$ ipython --no-banner

In [1]: import numpy as np

In [2]: from numpy import linalg as LA

In [3]: np.set_printoptions(precision=2, suppress=True, linewidth=140)

In [4]: m1 = np.load("arr.npy")

In [5]: m1
Out[5]: 
array([[5, 3, 0],
       [0, 5, 3],
       [3, 0, 5]])

In [6]: rng = np.random.default_rng(803)

In [7]: z = rng.permutation(3)

In [8]: z
Out[8]: array([1, 2, 0])

In [9]: Y = m1[z][:, z]

In [10]: np.diag(Y)
Out[10]: array([5, 5, 5])

In [11]: np.sort(np.abs(LA.eigvals(Y)))
Out[11]: array([4.36, 4.36, 8.  ])

In [12]: hat = np.triu(np.array([[2, 0, -3], [-1, 2, 0], [1, 2, 0]]), 1) + np.eye(3)

In [13]: Y = hat @ m1 @ LA.inv(hat)

In [14]: np.poly(Y)
Out[14]: array([   1.,  -15.,   75., -152.])

In [15]: np.trace(Y), np.trace(m1)
Out[15]: (np.float64(15.0), np.int64(15))

In [16]: LA.matrix_rank(Y)
Out[16]: np.int64(3)

In [17]: Y = LA.inv(m1)

In [18]: np.allclose(Y, m1.T)
Out[18]: False

In [19]: np.round(m1 @ Y, 2) + 0
Out[19]: 
array([[1., 0., 0.],
       [0., 1., 0.],
       [0., 0., 1.]])

In [20]: round(LA.det(m1) * LA.det(Y), 2)
Out[20]: np.float64(1.0)

In [21]: Y
Out[21]: 
array([[ 0.16, -0.1 ,  0.06],
       [ 0.06,  0.16, -0.1 ],
       [-0.1 ,  0.06,  0.16]])

In [22]: M = np.loadtxt("case19.csv", delimiter=",")

In [23]: M
Out[23]: 
array([[  1.4 ,   3.97,   4.8 ,  16.19,  12.22],
       [  8.01,   3.12,   0.39, -13.33,  -2.43],
       [ 12.89,   5.85,   2.82,  14.91,   5.25],
       [-23.83,  -9.46,  -1.3 ,  16.42,   1.68],
       [ 10.11,  -0.63,  -8.2 ,  -9.7 ,  -5.43],
       [ 13.5 ,  -1.97, -10.35, -10.33,  14.58],
       [ 19.68,  -1.77,   5.14,   5.27,  11.71],
       [-20.34,  -3.63,  -2.32,  21.07,   2.91],
       [-10.29,   0.34,  -1.87,  33.68,  -4.59],
       [ 15.8 ,   2.95,   9.86,  15.24, -11.87],
       [ 27.43,  -1.05,   2.52, -26.85,  12.5 ],
       [  6.21,   0.73, -14.85, -13.75,   4.33],
       [ 12.48,   0.44,  -2.28,  49.17,  -7.11],
       [ 17.26,  -0.48,  16.07,  15.09,   3.07],
       [-13.72,   7.07,   4.7 ,   0.03,  -5.46],
       [ 19.76,   0.93,  -5.32,   7.59, -10.48],
       [ 17.95,   0.98,   0.5 ,  22.38,   3.41],
       [  8.25,   0.98,  -8.61,  -7.59,   2.54],
       [  1.65,  -2.35,  -4.16, -36.41,   1.47],
       [-20.62,  -9.28,   5.43,  10.13,  -9.16],
       [ -0.75,  -3.48,   1.65,  -5.04,  -9.26],
       [-16.27,  -4.48,   8.34,  25.31,   7.35],
       [-16.19,   4.05,  -4.02,  21.14,   5.87]])

In [24]: G = np.cov(M, rowvar=False)

In [25]: np.median(M, axis=0)
Out[25]: array([ 8.01,  0.34,  0.39, 10.13,  2.54])

In [26]: np.polyfit(M[:, 4], M[:, 1], 1)
Out[26]: array([ 0.01, -0.32])

In [27]: M.std(axis=0)
Out[27]: array([15.03,  4.02,  6.88, 19.45,  7.7 ])

In [28]: round(float(np.corrcoef(M[:, 4], M[:, 1])[0, 1]), 2)
Out[28]: 0.02

In [29]: G.shape
Out[29]: (5, 5)

In [30]: np.argsort(-M.std(axis=0).round(6), kind="stable")
Out[30]: array([3, 0, 4, 2, 1])

In [31]: np.argwhere(np.triu(np.abs(np.corrcoef(M.T)) > 0.8, 1))
Out[31]: array([], shape=(0, 2), dtype=int64)

In [32]: np.count_nonzero(M)
Out[32]: np.int64(115)

In [33]: LA.svd(M, compute_uv=False)
Out[33]: array([101.28,  71.17,  36.44,  31.19,  17.94])

In [34]: M.mean(axis=0)
Out[34]: array([ 3.06, -0.31, -0.05,  6.55,  1.  ])

In [35]: M.sum(axis=0)
Out[35]: array([ 70.37,  -7.17,  -1.06, 150.62,  23.1 ])

In [36]: LA.matrix_rank(M)
Out[36]: np.int64(5)

In [37]: X = np.loadtxt("out2.csv", delimiter=",")

In [38]: X
Out[38]: 
array([[ -0.3,   0.1,  -1.4,  -0.4,   0.3,   1.1],
       [  0.6,  -0.7,  -0.2,   1.6,   0.1,   0.3],
       [  1. ,  -0.8,   2. ,  -0.5,   0.8,  -0.3],
       [  0.9,   0.1,   0. ,   1.5,  -0.4,  -2.8],
       [ -0.3,  -0.4,   0.5,  -0.2,   0. ,   0.4],
       [ -0.2,   0.8,  -1. ,  -0.2,   1.4,   0.8],
       [ -0.6,   1.6,  -1. ,  -0.6,  -2.5,   1.2],
       [  0.1,   0.9,  -0.7,   0.8,   0.2,   0.4],
       [ -1.2,  -0.8,   0. ,  -0.7,   0.4,   0.7],
       [ -1.2,  -0.3,  -0.6,   0.1,  -1.2,   0.9],
       [ -0.7,   0.7,  -0.5,  -1.1,   0.8,  -0.7],
       [  1. ,   9. ,  14. , -15. ,  -5. ,  -6. ],
       [ -0.1,  -1.4,  -0.1,  -0.4,   0.4,   0.9],
       [  0.2,  -0.7,   0.1,   0.6,  -0.6,  -0.2],
       [ -0.4,  -0.4,   0.5,   0.4,  -2.5,  -2.5],
       [  0.4,   0.3,  -0.3,  -1. ,   0.2,  -2.7],
       [ -0.1,   0.3,  -1.5,   0.8,   0.1,   1.2],
       [  0.1,  -1.2,   0.9,   1.4,   2.4,  -0.2],
       [ -1. ,   1.2,  -2.4,   0.5,  -0.1,  -0.1],
       [ -0.2,   0.7,   0.6,   0.9,   0.8,   0.7],
       [ -0.3,  -0.8,  -1.5,   0.6,   2.6,   0.4],
       [  0.9,  -0.8,   1.2,  -1.8,  -0.8,   0.5],
       [ -1. ,  -1.2,   0.9,   0.9,   0.5,   0.6]])

In [39]: z = X[:, 4] > np.median(X[:, 4])

In [40]: r0 = X[z].mean(axis=0) - X[~z].mean(axis=0)

In [41]: np.round((((X - X.mean(axis=0)) @ r0 > 0) == z).mean(), 2)
Out[41]: np.float64(0.7)

In [42]: z.astype(int)
Out[42]: array([1, 0, 1, 0, 0, 1, 0, 0, 1, 0, 1, 0, 1, 0, 0, 0, 0, 1, 0, 1, 1, 0, 1])

In [43]: r0
Out[43]: array([-0.33, -1.17, -0.75,  1.  ,  2.  ,  1.12])

In [44]: z = rng.integers(0, 3, 5)

In [45]: mat = np.array([[0, 0, 1, 2, 1],
    ...:     [1, 2, 1, 1, 2],
    ...:     [0, 0, 1, 0, 0],
    ...:     [2, 0, 2, 1, 1],
    ...:     [1, 0, 0, 2, 1]]) * (z[:, None] == z)

In [46]: mat
Out[46]: 
array([[0, 0, 0, 0, 0],
       [0, 2, 0, 1, 0],
       [0, 0, 1, 0, 0],
       [0, 0, 0, 1, 0],
       [0, 0, 0, 0, 1]])

In [47]: left, sig, vt = LA.svd(mat, full_matrices=False)

In [48]: (sig > 1e-8).sum()
Out[48]: np.int64(4)

In [49]: sig / sig[0]
Out[49]: array([1.  , 0.44, 0.44, 0.38, 0.  ])

In [50]: np.abs(vt[0])
Out[50]: array([0.  , 0.85, 0.  , 0.53, 0.  ])

In [51]: np.abs(left[:, 0]).round(6).argmax()
Out[51]: np.int64(1)

In [52]: np.round(vt @ vt.T, 2) + 0
Out[52]: 
array([[1., 0., 0., 0., 0.],
       [0., 1., 0., 0., 0.],
       [0., 0., 1., 0., 0.],
       [0., 0., 0., 1., 0.],
       [0., 0., 0., 0., 1.]])

In [53]: np.allclose(left * sig @ vt, mat)
Out[53]: True

In [54]: np.round(left.T @ mat @ vt.T, 2) + 0
Out[54]: 
array([[2.29, 0.  , 0.  , 0.  , 0.  ],
       [0.  , 1.  , 0.  , 0.  , 0.  ],
       [0.  , 0.  , 1.  , 0.  , 0.  ],
       [0.  , 0.  , 0.  , 0.87, 0.  ],
       [0.  , 0.  , 0.  , 0.  , 0.  ]])

In [55]: w1 = np.array([[2, 2, 1, 0], [2, 0, 0, 3], [3, 3, 1, 1], [0, 0, 0, 1], [0, 2, 3, 1]])

In [56]: beta = np.array([1, 1, 5, 1])

In [57]: act = np.maximum(mat @ w1 + beta, 0)

In [58]: (act > 0).astype(int)
Out[58]: 
array([[1, 1, 1, 1],
       [1, 1, 1, 1],
       [1, 1, 1, 1],
       [1, 1, 1, 1],
       [1, 1, 1, 1]])

In [59]: act
Out[59]: 
array([[1, 1, 5, 1],
       [5, 1, 5, 8],
       [4, 4, 6, 2],
       [1, 1, 5, 2],
       [1, 3, 8, 2]])

In [60]: C = np.array([[3, 2], [-1, -2], [2, 3], [-1, 1]])

In [61]: (act @ C).round(6).argmax(axis=1)
Out[61]: array([1, 1, 1, 1, 1])

In [62]: hat = act @ LA.solve(act.T @ act, act.T)

In [63]: np.round(LA.eigvalsh(hat), 2) + 0
Out[63]: array([0., 1., 1., 1., 1.])

In [64]: np.round((np.eye(5) - hat) @ act, 2) + 0
Out[64]: 
array([[0., 0., 0., 0.],
       [0., 0., 0., 0.],
       [0., 0., 0., 0.],
       [0., 0., 0., 0.],
       [0., 0., 0., 0.]])

In [65]: hat @ act[:, 2]
Out[65]: array([5., 5., 6., 5., 8.])

In [66]: rk = LA.matrix_rank(mat)

In [67]: rk
Out[67]: np.int64(4)

In [68]: null = LA.svd(mat)[2][rk:].T

In [69]: null[:, 0] / null[np.abs(null[:, 0]).round(6).argmax(), 0]
Out[69]: array([1., 0., 0., 0., 0.])

In [70]: [int(LA.matrix_rank(np.delete(mat, i, axis=0))) for i in range(5)]
Out[70]: [4, 3, 3, 3, 3]

In [71]: mat @ null
Out[71]: 
array([[0.],
       [0.],
       [0.],
       [0.],
       [0.]])

In [72]: [int(LA.matrix_rank(mat[:, :j + 1])) for j in range(5)]
Out[72]: [0, 1, 2, 3, 4]

In [73]: null.shape
Out[73]: (5, 1)

In [74]: null @ null.T
Out[74]: 
array([[1., 0., 0., 0., 0.],
       [0., 0., 0., 0., 0.],
       [0., 0., 0., 0., 0.],
       [0., 0., 0., 0., 0.],
       [0., 0., 0., 0., 0.]])
